$ python3 -q
>>> import numpy as np
>>> import numpy.linalg as la
>>> np.set_printoptions(suppress=True, linewidth=200)
>>> rd = lambda a: np.round(a, 3) + 0
>>> mat = np.load("data.npy")
>>> mat
array([[ 1,  2, -8, -3,  4,  9],
       [ 2,  1,  2, -8, -3,  4],
       [-8,  2,  1,  2, -8, -3],
       [-3, -8,  2,  1,  2, -8],
       [ 4, -3, -8,  2,  1,  2],
       [ 9,  4, -3, -8,  2,  1]])
>>> # symmetric, so the eigenvalues are real
>>> Q, R = la.qr(mat)
>>> print(rd(abs(R[0, 0])), rd(la.norm(mat[:, 0])))
13.229 13.229
>>> rd(Q.T @ Q)
array([[1., 0., 0., 0., 0., 0.],
       [0., 1., 0., 0., 0., 0.],
       [0., 0., 1., 0., 0., 0.],
       [0., 0., 0., 1., 0., 0.],
       [0., 0., 0., 0., 1., 0.],
       [0., 0., 0., 0., 0., 1.]])
>>> np.allclose(R.T @ R, mat.T @ mat)
True
>>> rd(np.abs(np.diag(R)))
array([13.229,  9.518, 10.589,  8.214,  6.448,  6.707])
>>> rd(np.trace(Q @ Q.T))
np.float64(6.0)
>>> np.all(la.eigvalsh(mat) > 0)
np.False_
>>> print(rd(la.eigvalsh(mat).min()))
-11.578
>>> evals, evecs = la.eigh(mat)
>>> x = np.array([5, -4, -1, 5, 2, -5])
>>> rd(x @ mat @ x / (x @ x)), rd(evals[0]), rd(evals[-1])
(np.float64(5.229), np.float64(-11.578), np.float64(21.096))
>>> rd(evecs * np.abs(evals) @ evecs.T)
array([[11.443,  1.264, -2.74 , -4.204,  3.536,  2.186],
       [ 1.264,  8.73 , -0.092, -2.11 , -1.794,  3.536],
       [-2.74 , -0.092, 10.786, -0.159, -2.11 , -4.204],
       [-4.204, -2.11 , -0.159, 10.786, -0.092, -2.74 ],
       [ 3.536, -1.794, -2.11 , -0.092,  8.73 ,  1.264],
       [ 2.186,  3.536, -4.204, -2.74 ,  1.264, 11.443]])
>>> np.abs(mat).sum(axis=1).max(), rd(np.abs(evals).max())
(np.int64(27), np.float64(21.096))
>>> rd(evecs * np.maximum(evals, 0) @ evecs.T)
array([[ 6.221,  1.632, -5.37 , -3.602,  3.768,  5.593],
       [ 1.632,  4.865,  0.954, -5.055, -2.397,  3.768],
       [-5.37 ,  0.954,  5.893,  0.921, -5.055, -3.602],
       [-3.602, -5.055,  0.921,  5.893,  0.954, -5.37 ],
       [ 3.768, -2.397, -5.055,  0.954,  4.865,  1.632],
       [ 5.593,  3.768, -3.602, -5.37 ,  1.632,  6.221]])
>>> (np.sign(evecs[:, -1].round(6)) == np.sign(evecs[0, -1].round(6))).astype(int)
array([1, 1, 0, 0, 1, 1])
>>> rng = np.random.default_rng(8706)
>>> z = rng.permutation(6)
>>> B = mat[:, z] * rng.choice([-1, 1], 6)
>>> B
array([[ 8,  3,  2, -9, -4,  1],
       [-2,  8,  1, -4,  3,  2],
       [-1, -2,  2,  3,  8, -8],
       [-2, -1, -8,  8, -2, -3],
       [ 8, -2, -3, -2, -1,  4],
       [ 3,  8,  4, -1, -2,  9]])
>>> left, _, Vh = la.svd(mat.T @ B)
>>> rd(left @ Vh)
array([[ 0.,  0.,  0.,  0.,  0.,  1.],
       [ 0.,  0.,  1.,  0.,  0.,  0.],
       [-1.,  0.,  0.,  0.,  0.,  0.],
       [ 0., -1.,  0.,  0.,  0.,  0.],
       [ 0.,  0.,  0.,  0., -1.,  0.],
       [ 0.,  0.,  0., -1.,  0.,  0.]])
>>> W1 = np.array([[0, 3, 2, 1, 1, -3],
...     [2, 0, 0, 3, 2, -3],
...     [-3, 3, 0, 0, -1, 0],
...     [3, 1, 1, 1, -3, -2],
...     [2, 3, 0, 1, -1, 1],
...     [3, 3, -2, -3, -1, 0]])
>>> b = np.array([2, 0, 3, 1, 0, 2])
>>> hid = np.maximum(mat @ W1 + b, 0)
>>> (hid > 0).astype(int)
array([[1, 1, 0, 0, 1, 1],
       [0, 1, 0, 0, 1, 1],
       [0, 0, 0, 1, 0, 1],
       [0, 0, 1, 1, 0, 1],
       [1, 0, 1, 0, 0, 0],
       [1, 1, 1, 1, 1, 0]])
>>> cent = np.array([[2, 1], [-2, -2], [-2, 1], [-3, 2], [-3, -2], [3, 2]])
>>> (hid @ cent).round(6).argmax(axis=1)
array([0, 1, 1, 1, 0, 1])
>>> Q, _ = la.qr(np.array([[-0.6, 0.7, -0.5], [1.5, 0.0, 0.4], [3.4, -1.5, 0.0]]))
>>> A = -2 * Q
>>> rd(A)
array([[ 0.319,  1.214, -1.557],
       [-0.797,  1.522,  1.024],
       [-1.806, -0.457, -0.727]])
>>> r0 = np.array([1, -1, -2])
>>> rd(np.array([np.convolve(row, r0, "same") for row in A]))
array([[ 0.896, -3.409, -0.872],
       [ 2.319,  1.096, -4.068],
       [ 1.349,  3.344,  1.641]])
>>> rd(np.convolve(A[2], r0))
array([-1.806,  1.349,  3.344,  1.641,  1.453])
>>> B = A + rng.integers(-2, 3, (3, 1)) @ rng.integers(-2, 3, (1, 3))
>>> rd(B)
array([[-1.681,  3.214, -1.557],
       [ 1.203, -0.478,  1.024],
       [ 0.194, -2.457, -0.727]])
>>> np.abs(B - A).sum(axis=1)
array([4., 4., 4.])
>>> la.matrix_rank(B - A, tol=1e-8)
np.int64(1)
>>> print(rd(la.svd(B - A, compute_uv=False)))
[4.899 0.    0.   ]
>>> left, s = la.svd(A)
Traceback (most recent call last):
  File "<python-input-45>", line 1, in <module>
    left, s = la.svd(A)
    ^^^^^^^
ValueError: too many values to unpack (expected 2)
>>> left, s, Vh = la.svd(A, full_matrices=False)
>>> np.allclose(left * s @ Vh, A)
True
>>> rd(left.T @ left)
array([[1., 0., 0.],
       [0., 1., 0.],
       [0., 0., 1.]])
>>> rd(np.sqrt((s ** 2).sum())), rd(la.norm(A))
(np.float64(3.464), np.float64(3.464))
>>> rd(s)
array([2., 2., 2.])
>>> rd(Vh @ Vh.T)
array([[1., 0., 0.],
       [0., 1., 0.],
       [0., 0., 1.]])
>>> rd(left.T @ A @ Vh.T)
array([[2., 0., 0.],
       [0., 2., 0.],
       [0., 0., 2.]])
>>> print(left.shape, s.shape, Vh.shape)
(3, 3) (3,) (3, 3)
>>> rd(np.cumsum(s ** 2) / np.sum(s ** 2))
array([0.333, 0.667, 1.   ])
>>> proj = np.triu(np.array([[0, 1, -2], [2, 2, 2], [1, 0, 0]]), 1) + np.eye(3)
>>> B = proj @ A @ la.inv(proj)
>>> rd(proj @ A - A @ proj)
array([[ 2.816,  2.117,  0.686],
       [-3.613, -0.117, -6.091],
       [ 0.   ,  1.806, -2.699]])
>>> print(rd(np.poly(B)))
[ 1.    -1.114 -2.228  8.   ]
>>> print(la.matrix_rank(B))
3
>>> rd(B)
array([[  3.135,   0.516,   6.158],
       [ -4.41 ,   5.018, -19.284],
       [ -1.806,   1.349,  -7.038]])
>>> W0 = np.loadtxt("x.csv", delimiter=",")
>>> W0
array([[ 0.512,  0.311, -0.794,  0.289, -0.729, -0.391,  0.59 , -0.212,  2.18 ],
       [ 0.6  ,  0.5  , -0.3  ,  1.7  , -1.   , -2.9  ,  0.9  ,  0.4  ,  0.5  ],
       [ 0.5  ,  0.   , -0.2  ,  1.   ,  2.   ,  0.9  ,  0.6  , -1.6  , -1.3  ],
       [-0.2  , -0.5  ,  0.7  , -1.2  , -0.3  , -0.3  , -1.7  ,  0.1  ,  1.   ],
       [ 1.9  ,  1.9  , -2.2  , -1.5  , -1.1  , -0.7  , -2.9  ,  0.6  ,  0.2  ],
       [ 0.5  ,  0.3  , -0.8  ,  0.3  , -0.7  , -0.4  ,  0.6  , -0.2  ,  2.2  ],
       [-0.3  , -1.4  ,  0.3  ,  0.9  , -0.3  ,  2.   , -0.5  ,  0.2  , -0.2  ],
       [-0.2  , -0.7  , -0.6  , -0.5  ,  0.5  , -0.3  ,  2.2  ,  0.7  , -1.1  ],
       [-0.4  , -0.7  , -2.   , -1.1  , -0.4  , -0.9  , -2.   , -0.4  ,  0.9  ],
       [-0.6  , -0.1  ,  1.   , -1.8  , -0.7  , -0.4  ,  0.4  ,  0.2  , -0.2  ]])
>>> W1 = np.array([[-2, 2, -1, 0, 5, 5],
...     [-3, 7, 8, 6, -9, -1],
...     [3, 8, -8, 9, -1, -5],
...     [-2, -9, 4, -4, 1, -5],
...     [2, 0, 5, -9, -8, -6],
...     [3, -3, 3, 0, -3, 6],
...     [2, 4, -2, 7, 7, -2],
...     [-8, -1, -6, 9, 1, -9],
...     [4, 8, -9, 4, 5, 3]])
>>> b = np.array([-4, 8, 1, -2, 6, 8])
>>> hid = np.maximum(W0 @ W1 + b, 0)
>>> print((hid > 0).astype(int))
[[1 1 0 1 1 1]
 [0 1 0 1 1 0]
 [1 0 1 0 0 1]
 [1 1 0 1 1 1]
 [0 1 1 0 0 1]
 [1 1 0 1 1 1]
 [1 0 0 0 1 1]
 [0 1 1 1 1 0]
 [0 0 1 0 1 1]
 [0 1 0 1 1 1]]
>>> la.matrix_rank(hid)
np.int64(6)
>>> cent = np.array([[-3, -7], [4, 5], [6, -3], [-7, -9], [4, -9], [3, -2]])
>>> (hid @ cent).round(6).argmax(axis=1)
array([0, 0, 0, 0, 0, 0, 0, 0, 0, 0])
>>> x = np.array([1, 0, -2, -1, -1, -1, 2, 0, 1])
>>> y = W0 @ x
>>> rd(la.solve(W0.T @ W0, W0.T @ y))
array([ 1.,  0., -2., -1., -1., -1.,  2.,  0.,  1.])
>>> print(rd(la.pinv(W0) @ W0))
[[1. 0. 0. 0. 0. 0. 0. 0. 0.]
 [0. 1. 0. 0. 0. 0. 0. 0. 0.]
 [0. 0. 1. 0. 0. 0. 0. 0. 0.]
 [0. 0. 0. 1. 0. 0. 0. 0. 0.]
 [0. 0. 0. 0. 1. 0. 0. 0. 0.]
 [0. 0. 0. 0. 0. 1. 0. 0. 0.]
 [0. 0. 0. 0. 0. 0. 1. 0. 0.]
 [0. 0. 0. 0. 0. 0. 0. 1. 0.]
 [0. 0. 0. 0. 0. 0. 0. 0. 1.]]
>>> rd(la.lstsq(W0, y)[0])
array([ 1.,  0., -2., -1., -1., -1.,  2.,  0.,  1.])
>>> y = y + 0.02 * rng.normal(size=10)
>>> rd(y)
array([ 6.308,  5.707, -3.157, -2.199,  4.004,  6.291, -4.709,  4.596,  2.911,  0.92 ])
>>> b, *_ = la.lstsq(W0, y)
>>> [round(float(la.norm(la.solve(W0.T @ W0 + lam * np.eye(9), W0.T @ y))), 2) for lam in (0, 1, 10, 100)]
[3.6, 3.18, 1.98, 0.54]
>>> print(rd(W0.T @ (y - W0 @ b)))
[0. 0. 0. 0. 0. 0. 0. 0. 0.]
>>> J = np.loadtxt("sample17.csv", delimiter=",")
>>> print(J)
[[-0.626 -3.047  1.157]
 [-0.218 -0.853  0.318]
 [ 4.431 -7.341  5.158]
 [ 1.214 -4.681 -1.222]
 [ 6.334 -7.911  4.847]
 [ 0.194 -2.344  2.049]
 [ 1.166 -2.279  1.053]
 [ 3.508 -5.353  3.63 ]
 [ 4.869 -5.759  3.916]
 [ 1.426 -2.928 -0.188]
 [ 4.223 -6.57   3.096]
 [ 3.354 -5.131  4.202]
 [ 1.41  -2.691  1.29 ]
 [ 4.651 -6.338  5.247]
 [ 0.278 -0.512  2.483]
 [ 1.684 -3.132 -0.648]
 [ 2.329  3.682 -4.783]
 [ 1.673 -3.124  0.566]
 [ 5.645 -6.956  4.404]
 [ 4.878 -7.494  4.704]
 [ 3.15  -7.163  3.641]
 [ 0.092  4.249 -4.666]
 [-0.32  -0.274  1.35 ]
 [ 3.64  -6.581  3.308]
 [ 6.059 -7.432  4.381]
 [ 2.201 -1.585  0.899]
 [ 1.312  7.881 -3.259]
 [ 1.825  2.635 -4.035]]
>>> cent = J[[0, 2]].astype(float)
>>> for _ in range(3):
...     z = la.norm(J[:, None] - cent, axis=-1).argmin(axis=1)
...     cent = np.array([J[z == j].mean(axis=0) for j in range(2)])
... 
>>> z
array([0, 0, 1, 0, 1, 0, 0, 1, 1, 0, 1, 1, 0, 1, 0, 0, 0, 0, 1, 1, 1, 0, 0, 1, 1, 0, 0, 0])
>>> np.abs(cent[1] - cent[0]).argmax()
np.int64(1)
>>> B = J + rng.integers(-2, 3, (28, 1)) @ rng.integers(-2, 3, (1, 3))
>>> rd(B)
array([[  1.374,  -7.047,  -0.843],
       [ -1.218,   1.147,   1.318],
       [  4.431,  -7.341,   5.158],
       [  3.214,  -8.681,  -3.222],
       [  7.334,  -9.911,   3.847],
       [ -1.806,   1.656,   4.049],
       [ -0.834,   1.721,   3.053],
       [  3.508,  -5.353,   3.63 ],
       [  6.869,  -9.759,   1.916],
       [  2.426,  -4.928,  -1.188],
       [  6.223, -10.57 ,   1.096],
       [  2.354,  -3.131,   5.202],
       [  3.41 ,  -6.691,  -0.71 ],
       [  4.651,  -6.338,   5.247],
       [  1.278,  -2.512,   1.483],
       [  0.684,  -1.132,   0.352],
       [  0.329,   7.682,  -2.783],
       [  0.673,  -1.124,   1.566],
       [  4.645,  -4.956,   5.404],
       [  5.878,  -9.494,   3.704],
       [  3.15 ,  -7.163,   3.641],
       [ -1.908,   8.249,  -2.666],
       [ -0.32 ,  -0.274,   1.35 ],
       [  1.64 ,  -2.581,   5.308],
       [  6.059,  -7.432,   4.381],
       [  1.201,   0.415,   1.899],
       [ -0.688,  11.881,  -1.259],
       [  2.825,   0.635,  -5.035]])
>>> print(rd(la.svd(B - J, compute_uv=False)))
[18.166  0.     0.   ]
>>> la.matrix_rank(B - J, tol=1e-8)
np.int64(1)
>>> rd(np.abs(B - J).sum(axis=1))
array([8., 4., 0., 8., 4., 8., 8., 0., 8., 4., 8., 4., 8., 0., 4., 4., 8., 4., 4., 4., 0., 8., 0., 8., 0., 4., 8., 4.])
>>> rd(B - J)
array([[ 2., -4., -2.],
       [-1.,  2.,  1.],
       [ 0.,  0.,  0.],
       [ 2., -4., -2.],
       [ 1., -2., -1.],
       [-2.,  4.,  2.],
       [-2.,  4.,  2.],
       [ 0.,  0.,  0.],
       [ 2., -4., -2.],
       [ 1., -2., -1.],
       [ 2., -4., -2.],
       [-1.,  2.,  1.],
       [ 2., -4., -2.],
       [ 0.,  0.,  0.],
       [ 1., -2., -1.],
       [-1.,  2.,  1.],
       [-2.,  4.,  2.],
       [-1.,  2.,  1.],
       [-1.,  2.,  1.],
       [ 1., -2., -1.],
       [ 0.,  0.,  0.],
       [-2.,  4.,  2.],
       [ 0.,  0.,  0.],
       [-2.,  4.,  2.],
       [ 0.,  0.,  0.],
       [-1.,  2.,  1.],
       [-2.,  4.,  2.],
       [ 1., -2., -1.]])
>>> z = J[:, 0] > np.median(J[:, 0])
>>> r0 = J[z].mean(axis=0) - J[~z].mean(axis=0)
>>> rd(r0)
array([ 3.44 , -4.774,  3.6  ])
>>> print(z.astype(int))
[0 0 1 0 1 0 0 1 1 0 1 1 0 1 0 0 1 0 1 1 1 0 0 1 1 1 0 0]
>>> ((J - J.mean(axis=0)) @ r0 > 0).astype(int)
array([0, 0, 1, 0, 1, 0, 0, 1, 1, 0, 1, 1, 0, 1, 0, 0, 0, 0, 1, 1, 1, 0, 0, 1, 1, 0, 0, 0])
>>> x = np.array([-2, -9, 0])
>>> (J @ x).argmax()
np.int64(4)
>>> J @ np.eye(3)[1]
array([-3.047, -0.853, -7.341, -4.681, -7.911, -2.344, -2.279, -5.353, -5.759, -2.928, -6.57 , -5.131, -2.691, -6.338, -0.512, -3.132,  3.682, -3.124, -6.956, -7.494, -7.163,  4.249, -0.274, -6.581,
       -7.432, -1.585,  7.881,  2.635])
>>> X = np.load("a.npy")
>>> X
array([[ 1.351, -0.719,  0.279,  0.686],
       [ 2.686,  6.496, -7.878, -6.865],
       [ 0.322, -2.914,  0.621,  3.681],
       [-1.297, -0.686,  3.516,  2.644],
       [-0.387, -1.102,  1.027, -0.142],
       [-0.064,  0.087,  1.007,  1.539],
       [-1.555,  3.377,  4.253,  4.257],
       [-0.457, -4.562, -2.219, -2.049],
       [-0.525,  2.871, -0.666, -2.688],
       [-0.847, -0.494,  0.328, -1.394],
       [ 1.335, -1.271, -4.636, -0.232],
       [-0.253, -6.188,  3.316,  2.963],
       [ 0.111,  1.066,  0.649,  2.152],
       [-0.353, -2.334,  0.667,  0.806],
       [ 1.068,  3.63 , -4.316, -2.423],
       [ 0.311,  1.236, -1.913, -2.14 ],
       [-1.082,  3.246,  3.946,  2.305],
       [-0.596, -1.441,  3.886,  1.33 ],
       [ 1.404, -4.185, -4.454, -4.451],
       [-0.33 ,  7.654, -1.413, -1.468],
       [-1.241,  2.784,  4.201,  0.974],
       [-3.342,  0.827,  6.045,  5.942],
       [ 0.981,  3.693, -2.972, -3.044],
       [-0.034, -3.154,  0.93 ,  3.339],
       [ 0.401,  0.785, -4.685, -4.6  ],
       [ 0.188, -4.998,  1.009,  3.203],
       [-0.647,  1.46 ,  3.683,  8.438],
       [-0.691,  4.228,  2.014,  5.387],
       [-0.311, -2.771,  2.281,  0.28 ],
       [-3.169, -2.513,  9.703,  7.799],
       [ 1.346,  0.801, -3.566, -4.047],
       [ 0.206, -1.461,  0.362,  0.881],
       [ 0.236, -6.271,  5.741,  7.392],
       [-0.424,  5.22 , -0.774,  1.452],
       [-0.323, -2.301,  3.95 ,  3.691],
       [-0.582, -3.08 ,  0.498, -0.351],
       [-0.755, -2.586, -1.034, -1.048],
       [ 1.143, -0.669, -0.454, -1.407]])
>>> z = X[:, 3] > np.median(X[:, 3])
>>> r0 = X[z].mean(axis=0) - X[~z].mean(axis=0)
>>> np.argsort(-np.abs(r0).round(6), kind="stable")
array([3, 2, 0, 1])
>>> z.astype(int)
array([0, 0, 1, 1, 0, 1, 1, 0, 0, 0, 0, 1, 1, 0, 0, 0, 1, 1, 0, 0, 1, 1, 0, 1, 0, 1, 1, 1, 0, 1, 0, 1, 1, 1, 1, 0, 0, 0])
>>> print(rd((((X - X.mean(axis=0)) @ r0 > 0) == z).mean()))
0.895
>>> print(rd(r0))
[-1.112 -0.686  4.904  5.576]
